$ python -q
>>> import numpy as np
>>> np.set_printoptions(suppress=True, linewidth=160)
>>> E = np.loadtxt("w.csv", delimiter=",")
>>> print(E)
[[6. 0. 0. 0. 0. 0. 0. 0. 0. 0. 0. 0.]
 [0. 3. 0. 0. 0. 0. 0. 0. 0. 0. 0. 0.]
 [0. 0. 0. 0. 0. 0. 0. 0. 0. 0. 0. 0.]
 [0. 0. 0. 2. 0. 0. 0. 0. 0. 0. 0. 0.]
 [0. 0. 0. 0. 0. 0. 0. 0. 0. 0. 0. 0.]
 [0. 0. 0. 0. 0. 5. 0. 0. 0. 0. 0. 0.]
 [0. 0. 0. 0. 0. 0. 1. 0. 0. 0. 0. 0.]
 [0. 0. 0. 0. 0. 0. 0. 1. 0. 0. 0. 0.]
 [0. 0. 0. 0. 0. 0. 0. 0. 1. 0. 0. 0.]
 [0. 0. 0. 0. 0. 0. 0. 0. 0. 3. 0. 0.]
 [0. 0. 0. 0. 0. 0. 0. 0. 0. 0. 2. 0.]
 [0. 0. 0. 0. 0. 0. 0. 0. 0. 0. 0. 7.]]
>>> # 12 blocks once reordered
>>> T = np.stack([E, 4 * E, E[::-1]])
>>> print(np.round(np.linalg.det(T), 1))
[0. 0. 0.]
>>> print(np.linalg.matrix_rank(T))
[10 10 10]
>>> print(np.linalg.matrix_rank(E - E[0, 0] * np.eye(12)))
11
>>> print(np.linalg.lstsq(E[:-1].T, E[-1])[2])
9
>>> print(np.round(np.trace(np.linalg.pinv(E) @ E), 1))
10.0
>>> left, sig, VT = np.linalg.svd(E)
>>> print(np.argmax(sig[:-1] / (sig[1:] + 1e-6)) + 1)
10
>>> other = left[:, :10] @ np.diag(sig[:10]) @ VT[:10]
>>> print(round(float(np.linalg.norm(E - other) / np.linalg.norm(E)), 1))
0.0
>>> print(np.abs(E - other).max())
0.0
>>> print(other)
[[6. 0. 0. 0. 0. 0. 0. 0. 0. 0. 0. 0.]
 [0. 3. 0. 0. 0. 0. 0. 0. 0. 0. 0. 0.]
 [0. 0. 0. 0. 0. 0. 0. 0. 0. 0. 0. 0.]
 [0. 0. 0. 2. 0. 0. 0. 0. 0. 0. 0. 0.]
 [0. 0. 0. 0. 0. 0. 0. 0. 0. 0. 0. 0.]
 [0. 0. 0. 0. 0. 5. 0. 0. 0. 0. 0. 0.]
 [0. 0. 0. 0. 0. 0. 1. 0. 0. 0. 0. 0.]
 [0. 0. 0. 0. 0. 0. 0. 1. 0. 0. 0. 0.]
 [0. 0. 0. 0. 0. 0. 0. 0. 1. 0. 0. 0.]
 [0. 0. 0. 0. 0. 0. 0. 0. 0. 3. 0. 0.]
 [0. 0. 0. 0. 0. 0. 0. 0. 0. 0. 2. 0.]
 [0. 0. 0. 0. 0. 0. 0. 0. 0. 0. 0. 7.]]
>>> data = np.load("layer18.npy")
>>> print(data)
[[ 0  0  1  2 -3  3]
 [ 0  0 -1  1 -1  3]
 [ 0  0  0 -1  2  3]
 [ 0  0  0  0  3 -2]
 [ 0  0  0  0  0 -2]
 [ 0  0  0  0  0  0]]
>>> # null space of dimension 2
>>> left, sig, VT = np.linalg.svd(data)
>>> print(np.argmax(sig[:-1] / (sig[1:] + 1e-6)) + 1)
4
>>> other = left[:, :4] @ np.diag(sig[:4]) @ VT[:4]
>>> print(other.round(1) + 0)
[[ 0.  0.  1.  2. -3.  3.]
 [ 0.  0. -1.  1. -1.  3.]
 [ 0.  0.  0. -1.  2.  3.]
 [ 0.  0.  0.  0.  3. -2.]
 [ 0.  0.  0.  0.  0. -2.]
 [ 0.  0.  0.  0.  0.  0.]]
>>> print(round(float(np.linalg.norm(data - other, 2)), 1), round(float(sig[4]), 1))
0.0 0.0
>>> print(np.linalg.matrix_rank(data, rtol=0.05))
4
>>> print(round(np.linalg.norm(data - other) / np.linalg.norm(data), 1))
0.0
>>> print(np.linalg.matrix_rank(other))
4
>>> F = np.load("test18.npy")
>>> print(F)
[[ 0  0  0  0  0  0]
 [ 0 -3  0  0  0  0]
 [ 0  0  1  0  0  0]
 [ 0  0  0 -1  0  0]
 [ 0  0  0  0  2  0]
 [ 0  0  0  0  0 -2]]
>>> # rank 5
>>> print(F[:, 5] @ F[:, 4])
0
>>> print(np.round(np.linalg.pinv(F), 1))
[[ 0.   0.   0.   0.   0.   0. ]
 [ 0.  -0.3  0.   0.   0.   0. ]
 [ 0.   0.   1.   0.   0.   0. ]
 [ 0.   0.   0.  -1.   0.   0. ]
 [ 0.   0.   0.   0.   0.5  0. ]
 [ 0.   0.   0.   0.   0.  -0.5]]
>>> print(np.round(np.linalg.svd(F, compute_uv=False), 1))
[3. 2. 2. 1. 1. 0.]
>>> w1 = np.array([[1, 1, 0, 2, 1, 0],
...     [2, 2, 0, 2, 2, 1],
...     [2, 0, 1, 2, 2, 1],
...     [1, 0, 1, 0, 2, 0],
...     [0, 0, 2, 1, 1, 2],
...     [1, 2, 2, 1, 1, 1]])
>>> beta = np.array([-1, -6, 2, -1, -8, 2])
>>> H = np.maximum(F @ w1 + beta, 0)
>>> print((H > 0).astype(int))
[[0 0 1 0 0 1]
 [0 0 1 0 0 0]
 [1 0 1 1 0 1]
 [0 0 1 0 0 1]
 [0 0 1 1 0 1]
 [0 0 0 0 0 0]]
>>> print(H)
[[0 0 2 0 0 2]
 [0 0 2 0 0 0]
 [1 0 3 1 0 3]
 [0 0 1 0 0 2]
 [0 0 6 1 0 6]
 [0 0 0 0 0 0]]
>>> print(np.linalg.matrix_rank(H))
4
>>> print(np.round((H > 0).mean(axis=0), 1))
[0.2 0.  0.8 0.3 0.  0.7]
>>> cent = np.array([[-3, -3, -1],
...     [2, 3, 0],
...     [2, 3, -2],
...     [0, 1, -3],
...     [-3, 3, 3],
...     [-2, 0, -3]])
>>> print(H @ cent)
[[  0   6 -10]
 [  4   6  -4]
 [ -3   7 -19]
 [ -2   3  -8]
 [  0  19 -33]
 [  0   0   0]]
>>> print(w1 @ cent)
[[ -4   5  -4]
 [-10   8  -5]
 [-12   5  -7]
 [ -7   6   3]
 [ -3  10 -10]
 [  0  13  -8]]
>>> print((H @ cent).round(6).argmax(axis=1))
[1 1 1 1 1 0]
>>> m1 = np.load("dump.npy")
>>> print(m1)
[[ 0  2 -1  2  1]
 [-2  0 -3  0 -1]
 [ 0  2 -1  2  1]
 [-2  0 -3  0 -1]
 [ 0  2 -1  2  1]
 [ 0  2 -1  2  1]
 [-2  0 -3  0 -1]
 [-1  1 -2  1  0]
 [-1  1 -2  1  0]
 [ 0  2 -1  2  1]
 [ 0  2 -1  2  1]]
>>> # column 3 repeats column 1
>>> t = np.radians(90)
>>> Rm = np.eye(5)
>>> Rm[0, 0] = Rm[1, 1] = np.cos(t)
>>> Rm[0, 1], Rm[1, 0] = -np.sin(t), np.sin(t)
>>> print(Rm.round(1) + 0)
[[ 0. -1.  0.  0.  0.]
 [ 1.  0.  0.  0.  0.]
 [ 0.  0.  1.  0.  0.]
 [ 0.  0.  0.  1.  0.]
 [ 0.  0.  0.  0.  1.]]
>>> other = m1 @ Rm.T
>>> print(np.round(np.linalg.svd(m1, compute_uv=False), 1) + 0, np.round(np.linalg.svd(other, compute_uv=False), 1) + 0)
[8.7 6.4 0.  0.  0. ] [8.7 6.4 0.  0.  0. ]
>>> print(np.round(np.linalg.det(Rm), 1), np.trace(Rm))
1.0 3.0
>>> print(np.allclose(np.linalg.norm(m1, axis=1), np.linalg.norm(other, axis=1)))
True
>>> cen = m1 - m1.mean(axis=0)
>>> evecs = np.linalg.svd(cen)[2][:2]
>>> other = cen - cen @ evecs.T @ evecs
>>> print(np.round(np.diag(evecs.T @ evecs), 1))
[1.  0.2 0.2 0.2 0.2]
>>> print(np.round((cen @ evecs.T).std(axis=0), 1) + 0)
[1.9 0. ]
>>> print(np.round(np.linalg.norm(other) / np.linalg.norm(cen), 1))
0.0
>>> X = np.load("m.npy")
>>> print(X.round(1) + 0)
[[-0.4 -0.4  0.3 -0.5 -0.1  0.2  0.1 -0.5  0.   0.1 -0.1 -0.1]
 [ 0.2 -0.2 -0.1  0.1  0.2 -0.5  0.  -0.4  0.3  0.4 -0.2  0.4]
 [ 0.1  0.  -0.4 -0.1  0.   0.   0.  -0.1  0.  -0.2 -0.7 -0.4]
 [ 0.2 -0.7 -0.2  0.  -0.1 -0.1 -0.3  0.1 -0.5  0.   0.1  0.1]
 [ 0.1  0.   0.1  0.4 -0.3  0.3 -0.1 -0.4  0.  -0.5 -0.2  0.4]
 [-0.3 -0.3 -0.1 -0.1 -0.1 -0.3  0.4  0.4  0.2 -0.5  0.   0.3]
 [-0.2  0.2 -0.1 -0.2 -0.6  0.1 -0.4  0.3  0.1  0.4 -0.2  0.4]
 [ 0.6  0.1  0.5 -0.4  0.   0.   0.2  0.2 -0.1 -0.1 -0.2  0.2]
 [ 0.2  0.1 -0.2  0.  -0.6 -0.3  0.3 -0.4 -0.1  0.   0.3 -0.2]
 [ 0.1 -0.1  0.2 -0.1 -0.1 -0.3 -0.7  0.   0.4 -0.4  0.1 -0.3]
 [-0.4  0.3  0.3  0.1  0.  -0.5 -0.2 -0.1 -0.6 -0.1 -0.2  0. ]
 [ 0.   0.3 -0.5 -0.5  0.3  0.  -0.2 -0.2 -0.2 -0.3  0.2  0.3]]
>>> # orthonormal columns
>>> u = np.array([0, -3, -3, 0, 2, 1, -2, 2, 0, 2, 2, -1])
>>> other = X + np.outer(u, np.eye(12)[6])
>>> print(np.linalg.matrix_rank(np.linalg.inv(other) - np.linalg.inv(X), tol=1e-8))
1
>>> print(other.round(1) + 0)
[[-0.4 -0.4  0.3 -0.5 -0.1  0.2  0.1 -0.5  0.   0.1 -0.1 -0.1]
 [ 0.2 -0.2 -0.1  0.1  0.2 -0.5 -3.  -0.4  0.3  0.4 -0.2  0.4]
 [ 0.1  0.  -0.4 -0.1  0.   0.  -3.  -0.1  0.  -0.2 -0.7 -0.4]
 [ 0.2 -0.7 -0.2  0.  -0.1 -0.1 -0.3  0.1 -0.5  0.   0.1  0.1]
 [ 0.1  0.   0.1  0.4 -0.3  0.3  1.9 -0.4  0.  -0.5 -0.2  0.4]
 [-0.3 -0.3 -0.1 -0.1 -0.1 -0.3  1.4  0.4  0.2 -0.5  0.   0.3]
 [-0.2  0.2 -0.1 -0.2 -0.6  0.1 -2.4  0.3  0.1  0.4 -0.2  0.4]
 [ 0.6  0.1  0.5 -0.4  0.   0.   2.2  0.2 -0.1 -0.1 -0.2  0.2]
 [ 0.2  0.1 -0.2  0.  -0.6 -0.3  0.3 -0.4 -0.1  0.   0.3 -0.2]
 [ 0.1 -0.1  0.2 -0.1 -0.1 -0.3  1.3  0.   0.4 -0.4  0.1 -0.3]
 [-0.4  0.3  0.3  0.1  0.  -0.5  1.8 -0.1 -0.6 -0.1 -0.2  0. ]
 [ 0.   0.3 -0.5 -0.5  0.3  0.  -1.2 -0.2 -0.2 -0.3  0.2  0.3]]
>>> print(np.linalg.matrix_rank(other - X))
1
>>> other = np.array([[0, 0, 2],
...     [0, -1, 2],
...     [1, 1, 2],
...     [1, 1, -2],
...     [1, -1, 2],
...     [-2, 0, 1],
...     [2, 2, 1],
...     [-2, 0, 1],
...     [2, 1, 2],
...     [0, -1, -2],
...     [0, 0, 2],
...     [1, 1, -1]])
>>> print(np.round(np.einsum("ik,kj->ji", X, other), 1))
[[ 0.3  3.  -0.8 -2.   0.5  1.2 -1.8  0.1  0.7 -0.2  0.1 -0.7]
 [ 0.2  0.3 -0.7 -0.3  1.5  1.9 -0.6  0.6  0.6 -0.5 -0.8 -1.5]
 [-0.6 -1.6 -1.1 -2.8 -1.1  0.1 -2.2  3.1 -0.7  1.6 -1.8  1.4]]
>>> print(np.vstack([X, other.T]).shape)
(15, 12)
>>> print(np.round(other.T @ X.T, 1))
[[ 0.3  3.  -0.8 -2.   0.5  1.2 -1.8  0.1  0.7 -0.2  0.1 -0.7]
 [ 0.2  0.3 -0.7 -0.3  1.5  1.9 -0.6  0.6  0.6 -0.5 -0.8 -1.5]
 [-0.6 -1.6 -1.1 -2.8 -1.1  0.1 -2.2  3.1 -0.7  1.6 -1.8  1.4]]
>>> print(np.round(np.einsum("ik,kj->ij", X, other), 1))
[[ 0.3  0.2 -0.6]
 [ 3.   0.3 -1.6]
 [-0.8 -0.7 -1.1]
 [-2.  -0.3 -2.8]
 [ 0.5  1.5 -1.1]
 [ 1.2  1.9  0.1]
 [-1.8 -0.6 -2.2]
 [ 0.1  0.6  3.1]
 [ 0.7  0.6 -0.7]
 [-0.2 -0.5  1.6]
 [ 0.1 -0.8 -1.8]
 [-0.7 -1.5  1.4]]
